In [1]: import numpy as np

In [2]: import numpy.linalg as la

In [3]: np.set_printoptions(precision=3, suppress=True, linewidth=120)

In [4]: mat = np.array([[0, 1, 2, 2, 2, 1], [0, 1, 2, 2, 2, 1]])

In [5]: la.lstsq(mat[:-1].T, mat[-1])[2]
Out[5]: np.int32(1)

In [6]: np.unique(mat.round(6), axis=0).shape
Out[6]: (1, 6)

In [7]: np.allclose(mat[:-1].T @ la.lstsq(mat[:-1].T, mat[-1])[0], mat[-1])
Out[7]: True

In [8]: np.abs(np.diag(la.qr(mat)[1])) > 1e-9
Out[8]: array([False,  True])

In [9]: [round(float(x), 3) for x in la.svd(mat, compute_uv=False)[:3]]
Out[9]: [5.292, 0.0]

In [10]: round(float(la.norm(mat, 2) / la.norm(mat)), 3)
Out[10]: 1.0

In [11]: rng = np.random.default_rng(27)

In [12]: Y = mat + rng.integers(-2, 3, (2, 1)) @ rng.integers(-2, 3, (1, 6))

In [13]: Y
Out[13]: 
array([[ 2,  3, -2,  6,  2,  3],
       [-1,  0,  4,  0,  2,  0]])

In [14]: np.abs(Y - mat).sum(axis=1)
Out[14]: array([14,  7])

In [15]: Y - mat
Out[15]: 
array([[ 2,  2, -4,  4,  0,  2],
       [-1, -1,  2, -2,  0, -1]])

In [16]: ang = np.radians(30)

In [17]: Rm = np.eye(6)

In [18]: Rm[2, 2] = Rm[1, 1] = np.cos(ang)

In [19]: Rm[2, 1], Rm[1, 2] = -np.sin(ang), np.sin(ang)

In [20]: Rm
Out[20]: 
array([[ 1.   ,  0.   ,  0.   ,  0.   ,  0.   ,  0.   ],
       [ 0.   ,  0.866,  0.5  ,  0.   ,  0.   ,  0.   ],
       [ 0.   , -0.5  ,  0.866,  0.   ,  0.   ,  0.   ],
       [ 0.   ,  0.   ,  0.   ,  1.   ,  0.   ,  0.   ],
       [ 0.   ,  0.   ,  0.   ,  0.   ,  1.   ,  0.   ],
       [ 0.   ,  0.   ,  0.   ,  0.   ,  0.   ,  1.   ]])

In [21]: Y = mat @ Rm.T

In [22]: round(la.det(Rm), 3), round(float(np.trace(Rm)), 3)
Out[22]: (np.float64(1.0), 5.732)

In [23]: np.allclose(mat @ mat.T, Y @ Y.T)
Out[23]: True

In [24]: np.allclose(la.norm(mat, axis=1), la.norm(Y, axis=1))
Out[24]: True

In [25]: feats = np.load("x.npy")

In [26]: feats
Out[26]: 
array([[ 0,  1,  2,  3,  3],
       [ 0,  3,  1,  2,  0],
       [ 0, -5,  0, -1,  3]])

In [27]: [round(float(x), 3) for x in la.svd(feats, compute_uv=False)[:3]]
Out[27]: [6.744, 5.149, 0.0]

In [28]: rank = la.matrix_rank(feats)

In [29]: rank
Out[29]: np.int64(2)

In [30]: null = la.svd(feats)[2][rank:].T

In [31]: [int(la.matrix_rank(np.delete(feats, i, axis=0))) for i in range(3)]
Out[31]: [2, 2, 2]

In [32]: la.matrix_rank(feats.T @ feats), la.matrix_rank(feats @ feats.T)
Out[32]: (np.int64(2), np.int64(2))

In [33]: np.allclose(feats @ null, 0)
Out[33]: True

In [34]: [int(la.matrix_rank(feats[:i])) for i in range(1, len(feats) + 1)]
Out[34]: [1, 2, 2]

In [35]: arr = np.load("m.npy")

In [36]: arr
Out[36]: 
array([[  1,   1,  -1,   3,   0],
       [  1,   4,  -4,   1,   0],
       [  4,   2,  -7,   1,   3],
       [  1,  -1,  -9,   3,   6],
       [  2,   0, -11,   1,   3],
       [  2,  -3, -13,   0,   2],
       [ -1,  -4, -14,   0,  -1],
       [  1,  -5, -15,  -1,  -4],
       [  3,  -5, -15,   1,  -1],
       [  1,  -7, -16,   1,  -1],
       [ -1,  -4, -16,  -1,  -1],
       [ -4,  -5, -17,   2,   1],
       [ -2,  -8, -14,  -1,   2],
       [ -5, -10, -11,  -2,   2],
       [ -3, -13, -11,   0,   2],
       [ -3, -13, -14,  -1,   3],
       [  0, -11, -16,  -3,   6],
       [ -2, -12, -14,  -2,   4]])

In [37]: ang = np.radians(8)

In [38]: Rm = np.eye(5)

In [39]: Rm[1, 1] = Rm[4, 4] = np.cos(ang)

In [40]: Rm[1, 4], Rm[4, 1] = -np.sin(ang), np.sin(ang)

In [41]: Rm
Out[41]: 
array([[ 1.   ,  0.   ,  0.   ,  0.   ,  0.   ],
       [ 0.   ,  0.99 ,  0.   ,  0.   , -0.139],
       [ 0.   ,  0.   ,  1.   ,  0.   ,  0.   ],
       [ 0.   ,  0.   ,  0.   ,  1.   ,  0.   ],
       [ 0.   ,  0.139,  0.   ,  0.   ,  0.99 ]])

In [42]: Y = arr @ Rm.T

In [43]: np.abs(Y - arr).max(axis=0)
Out[43]: array([0.   , 0.825, 0.   , 0.   , 1.838])

In [44]: Ac = (arr - arr.mean(axis=0)) / arr.std(axis=0)

In [45]: np.argwhere(np.abs(Ac) > 2)
Out[45]: 
array([[0, 2],
       [7, 4]])

In [46]: c = la.lstsq(np.delete(Ac, 1, axis=1), Ac[:, 1])[0]

In [47]: np.abs(c).argmax()
Out[47]: np.int64(0)

In [48]: K = np.array([[0, 2, 4, 1, 2, 2, 0], [1, 0, 5, 0, 2, 0, 1], [1, 5, 2, 0, 5, 4, 0]])

In [49]: K
Out[49]: 
array([[0, 2, 4, 1, 2, 2, 0],
       [1, 0, 5, 0, 2, 0, 1],
       [1, 5, 2, 0, 5, 4, 0]])

In [50]: Ac = arr - arr.mean(axis=0)

In [51]: vecs = la.svd(Ac)[2][:1]

In [52]: Y = Ac - Ac @ vecs.T @ vecs

In [53]: np.cov(Ac @ vecs.T, rowvar=False)
Out[53]: array(41.651)

In [54]: Y.std(axis=0)
Out[54]: array([1.829, 1.503, 2.535, 1.151, 2.497])

In [55]: U, s, Vh = la.svd(K, full_matrices=False)

In [56]: np.round(Vh @ Vh.T, 3) + 0
Out[56]: 
array([[1., 0., 0.],
       [0., 1., 0.],
       [0., 0., 1.]])

In [57]: np.round(U.T @ K @ Vh.T, 3) + 0
Out[57]: 
array([[10.212,  0.   ,  0.   ],
       [ 0.   ,  4.923,  0.   ],
       [ 0.   ,  0.   ,  1.573]])

In [58]: np.round(U.T @ U, 3) + 0
Out[58]: 
array([[1., 0., 0.],
       [0., 1., 0.],
       [0., 0., 1.]])

In [59]: np.allclose(U * s @ Vh, K)
Out[59]: True

In [60]: np.abs(U[:, 0]).round(6).argmax()
Out[60]: np.int64(2)

In [61]: np.abs(Vh[0])
Out[61]: array([0.114, 0.478, 0.535, 0.048, 0.554, 0.402, 0.038])

In [62]: np.cumsum(s ** 2) / np.sum(s ** 2)
Out[62]: array([0.796, 0.981, 1.   ])

In [63]: s
Out[63]: array([10.212,  4.923,  1.573])

In [64]: (s > 1e-8).sum()
Out[64]: np.int64(3)

In [65]: Y = K / np.sqrt((K ** 2).mean(axis=1, keepdims=True))

In [66]: Y[2]
Out[66]: array([0.314, 1.57 , 0.628, 0.   , 1.57 , 1.256, 0.   ])

In [67]: K - K.mean(axis=1, keepdims=True)
Out[67]: 
array([[-1.571,  0.429,  2.429, -0.571,  0.429,  0.429, -1.571],
       [-0.286, -1.286,  3.714, -1.286,  0.714, -1.286, -0.286],
       [-1.429,  2.571, -0.429, -2.429,  2.571,  1.571, -2.429]])

In [68]: Y = np.array([[3, 2, 0],
    ...:     [0, 3, 1],
    ...:     [2, 3, 1],
    ...:     [2, 0, 1],
    ...:     [3, 2, 3],
    ...:     [0, 2, 2],
    ...:     [0, 1, 1]])

In [69]: la.matrix_rank(K @ Y)
Out[69]: np.int64(3)

In [70]: J = np.load("sample14.npy")

In [71]: J
Out[71]: 
array([[ 23., -30.,  -5.,  25.,   0.,  20., -30.],
       [-30.,  34.,   6., -30.,   0., -24.,  36.],
       [ -5.,   6.,  -1.,  -5.,   0.,  -4.,   6.],
       [ 25., -30.,  -5.,  23.,   0.,  20., -30.],
       [  0.,   0.,   0.,   0.,  -2.,   0.,   0.],
       [ 20., -24.,  -4.,  20.,   0.,  14., -24.],
       [-30.,  36.,   6., -30.,   0., -24.,  34.]])

In [72]: T = np.stack([J, 3 * J, J[::-1]])

In [73]: la.norm(T, axis=(1, 2))
Out[73]: array([137.088, 411.263, 137.088])

In [74]: la.matrix_rank(T)
Out[74]: array([7, 7, 7])

In [75]: T.shape
Out[75]: (3, 7, 7)

In [76]: np.argsort(-la.norm(J, axis=0).round(6), kind="stable")[:3]
Out[76]: array([1, 6, 0])

In [77]: la.cond(J) > 100
Out[77]: np.False_

In [78]: round(np.log10(la.cond(J)))
Out[78]: 2

In [79]: U, s, Vh = la.svd(J)

In [80]: s
Out[80]: array([137.,   2.,   2.,   2.,   2.,   2.,   2.])

In [81]: Y = U[:, :1] @ np.diag(s[:1]) @ Vh[:1]

In [82]: la.matrix_rank(Y)
Out[82]: np.int64(1)

In [83]: la.matrix_rank(J, rtol=0.05)
Out[83]: np.int64(1)

In [84]: np.abs(J - Y).max()
Out[84]: np.float64(2.0)

In [85]: Y
Out[85]: 
array([[ 24.64 , -29.568,  -4.928,  24.64 ,   0.   ,  19.712, -29.568],
       [-29.568,  35.482,   5.914, -29.568,   0.   , -23.655,  35.482],
       [ -4.928,   5.914,   0.986,  -4.928,   0.   ,  -3.942,   5.914],
       [ 24.64 , -29.568,  -4.928,  24.64 ,   0.   ,  19.712, -29.568],
       [  0.   ,   0.   ,   0.   ,   0.   ,   0.   ,   0.   ,   0.   ],
       [ 19.712, -23.655,  -3.942,  19.712,   0.   ,  15.77 , -23.655],
       [-29.568,  35.482,   5.914, -29.568,   0.   , -23.655,  35.482]])

In [86]: Q, vecs = la.qr(J[:, :5])[0], la.qr(J[:, 5:])[0]

In [87]: s = la.svd(Q.T @ vecs, compute_uv=False)

In [88]: round(float(la.norm(Q @ Q.T - vecs @ vecs.T, 2)), 3)
Out[88]: 1.0

In [89]: np.degrees(np.arccos(s.clip(0, 1)))
Out[89]: array([ 1.728, 90.   ])

In [90]: W0 = np.load("data.npy")

In [91]: W0
Out[91]: 
array([[1.   , 0.   , 0.   , 0.   ],
       [0.5  , 0.5  , 0.   , 0.   ],
       [0.   , 0.   , 1.   , 0.   ],
       [0.   , 0.   , 0.333, 0.667]])

In [92]: z = rng.permutation(4)

In [93]: z
Out[93]: array([0, 3, 2, 1])

In [94]: Y = W0[z][:, z]

In [95]: np.sort(np.abs(la.eigvals(Y)))
Out[95]: array([0.5  , 0.667, 1.   , 1.   ])

In [96]: m1 = np.loadtxt("w.csv", delimiter=",")

In [97]: m1
Out[97]: 
array([[0.4  , 0.3  , 0.3  ],
       [0.2  , 0.4  , 0.4  ],
       [0.333, 0.   , 0.667]])

In [98]: z = arr[:, 2] > np.median(arr[:, 2])

In [99]: f = arr[z].mean(axis=0) - arr[~z].mean(axis=0)

In [100]: z.astype(int)
Out[100]: array([1, 1, 1, 1, 1, 1, 0, 0, 0, 0, 0, 0, 0, 1, 1, 0, 0, 0])

In [101]: f
Out[101]: array([1.175, 4.9  , 6.725, 1.375, 1.45 ])

In [102]: np.round((((arr - arr.mean(axis=0)) @ f > 0) == z).mean(), 3)
Out[102]: np.float64(0.889)

In [103]: Q, Rm = la.qr(m1)

In [104]: np.trace(Q @ Q.T)
Out[104]: np.float64(3.0)

In [105]: np.round(Q.T @ Q, 3) + 0
Out[105]: 
array([[1., 0., 0.],
       [0., 1., 0.],
       [0., 0., 1.]])

In [106]: np.round(Q @ Rm, 3) + 0
Out[106]: 
array([[0.4  , 0.3  , 0.3  ],
       [0.2  , 0.4  , 0.4  ],
       [0.333, 0.   , 0.667]])

In [107]: np.allclose(Rm.T @ Rm, m1.T @ m1)
Out[107]: True

In [108]: Rm
Out[108]: 
array([[-0.558, -0.359, -0.757],
       [ 0.   , -0.348,  0.062],
       [ 0.   ,  0.   ,  0.343]])

In [109]: Q.shape, Rm.shape
Out[109]: ((3, 3), (3, 3))

In [110]: A = np.load("arr.npy")

In [111]: A
Out[111]: 
array([[1.   , 0.9  , 0.81 , 0.729, 0.656],
       [0.9  , 1.   , 0.9  , 0.81 , 0.729],
       [0.81 , 0.9  , 1.   , 0.9  , 0.81 ],
       [0.729, 0.81 , 0.9  , 1.   , 0.9  ],
       [0.656, 0.729, 0.81 , 0.9  , 1.   ]])

In [112]: W1 = np.array([[0, 8, 8, 2],
     ...:     [-7, -9, -8, 9],
     ...:     [4, -7, -8, -9],
     ...:     [3, 9, -3, 1],
     ...:     [2, 2, 6, -2]])

In [113]: c = np.array([-2, -2, 2, -1])

In [114]: H = np.maximum(A @ W1 + c, 0)

In [115]: H
Out[115]: 
array([[0.   , 0.103, 0.   , 1.227],
       [0.   , 0.   , 0.   , 1.052],
       [0.02 , 0.   , 0.   , 0.   ],
       [0.73 , 1.042, 0.   , 0.   ],
       [0.837, 1.117, 0.   , 0.   ]])

In [116]: (H > 0).astype(int)
Out[116]: 
array([[0, 1, 0, 1],
       [0, 0, 0, 1],
       [1, 0, 0, 0],
       [1, 1, 0, 0],
       [1, 1, 0, 0]])

In [117]: la.matrix_rank(H)
Out[117]: np.int64(3)

In [118]: C = np.array([[-1, -2], [1, 2], [-1, -1], [-2, -1]])

In [119]: W1 @ C
Out[119]: 
array([[ -4,   6],
       [-12,  -5],
       [ 15,  -5],
       [  7,  14],
       [ -2,  -4]])

In [120]: rank = la.matrix_rank(H)

In [121]: rank
Out[121]: np.int64(3)

In [122]: null = la.svd(H)[2][rank:].T

In [123]: null[:, 0] / null[np.abs(null[:, 0]).round(6).argmax(), 0]
Out[123]: array([0., 0., 1., 0.])

In [124]: null.shape
Out[124]: (4, 1)

In [125]: [int(la.matrix_rank(np.delete(H, i, axis=0))) for i in range(5)]
Out[125]: [3, 3, 3, 3, 3]

In [126]: la.matrix_rank(H.T @ H), la.matrix_rank(H @ H.T)
Out[126]: (np.int64(3), np.int64(3))

In [127]: [int(la.matrix_rank(H[:i])) for i in range(1, len(H) + 1)]
Out[127]: [1, 2, 3, 3, 3]

In [128]: np.allclose(H @ null, 0)
Out[128]: True

In [129]: f = np.array([-2, 0, 2, -2, 1, 1, -3])

In [130]: Y = J + np.outer(f, np.eye(7)[2])

In [131]: Y
Out[131]: 
array([[ 23., -30.,  -7.,  25.,   0.,  20., -30.],
       [-30.,  34.,   6., -30.,   0., -24.,  36.],
       [ -5.,   6.,   1.,  -5.,   0.,  -4.,   6.],
       [ 25., -30.,  -7.,  23.,   0.,  20., -30.],
       [  0.,   0.,   1.,   0.,  -2.,   0.,   0.],
       [ 20., -24.,  -3.,  20.,   0.,  14., -24.],
       [-30.,  36.,   3., -30.,   0., -24.,  34.]])

In [132]: round(float(la.det(Y) / la.det(J)), 3), np.round(1 + la.solve(J, f)[2], 3)
Out[132]: (0.0, np.float64(-0.0))
